In [1]: import numpy as np

In [2]: np.set_printoptions(precision=3, suppress=True, linewidth=100)

In [3]: def rnd(a):
   ...:     return np.round(a, 3) + 0
   ...: 

In [4]: K, _ = np.linalg.qr(np.array([[0.4, 0.7, -0.4, -0.4, -0.5, 1.1, -0.3],
   ...:     [1.1, 0.4, -0.3, 0.2, 1.2, 1.0, -1.3],
   ...:     [1.4, -0.6, 0.6, -1.2, 1.2, -0.4, -0.3],
   ...:     [-0.6, 1.7, -1.0, -0.7, -0.4, -0.5, 1.4],
   ...:     [-0.2, -0.5, 0.4, 1.3, 1.5, 1.5, -1.4],
   ...:     [0.1, 0.8, 0.6, -1.8, -0.7, -1.6, -1.0],
   ...:     [-0.6, 0.9, -0.6, -1.2, 0.6, 0.7, 0.0]]))

In [5]: rnd(K)
Out[5]: 
array([[-0.198, -0.377,  0.143,  0.115,  0.302, -0.768, -0.322],
       [-0.543, -0.357,  0.278,  0.422, -0.225,  0.129,  0.505],
       [-0.691,  0.039, -0.116, -0.453, -0.296,  0.138, -0.442],
       [ 0.296, -0.659,  0.146,  0.113, -0.084,  0.458, -0.477],
       [ 0.099,  0.255, -0.2  ,  0.578, -0.636, -0.219, -0.314],
       [-0.049, -0.372, -0.904,  0.038,  0.075, -0.016,  0.186],
       [ 0.296, -0.303,  0.104, -0.505, -0.595, -0.341,  0.292]])

In [6]: G = K.T @ K

In [7]: rnd(np.trace(G)), rnd((K ** 2).sum())
Out[7]: (np.float64(7.0), np.float64(7.0))

In [8]: np.linalg.matrix_rank(G)
Out[8]: np.int64(7)

In [9]: rnd(np.diag(G))
Out[9]: array([1., 1., 1., 1., 1., 1., 1.])

In [10]: rnd(G)
Out[10]: 
array([[1., 0., 0., 0., 0., 0., 0.],
       [0., 1., 0., 0., 0., 0., 0.],
       [0., 0., 1., 0., 0., 0., 0.],
       [0., 0., 0., 1., 0., 0., 0.],
       [0., 0., 0., 0., 1., 0., 0.],
       [0., 0., 0., 0., 0., 1., 0.],
       [0., 0., 0., 0., 0., 0., 1.]])

In [11]: (K @ K.T).shape
Out[11]: (7, 7)

In [12]: np.allclose(K @ K.T, K.T @ K)
Out[12]: True

In [13]: rnd(np.abs(np.linalg.eigvals(K)).max())
Out[13]: np.float64(1.0)

In [14]: np.allclose(K, K.T)
Out[14]: False

In [15]: rnd(np.sort(np.abs(np.linalg.eigvals(K))))
Out[15]: array([1., 1., 1., 1., 1., 1., 1.])

In [16]: rnd(np.trace(K))
Out[16]: np.float64(-0.917)

In [17]: assert K == K.T
ValueError: The truth value of an array with more than one element is ambiguous. Use a.any() or a.all()
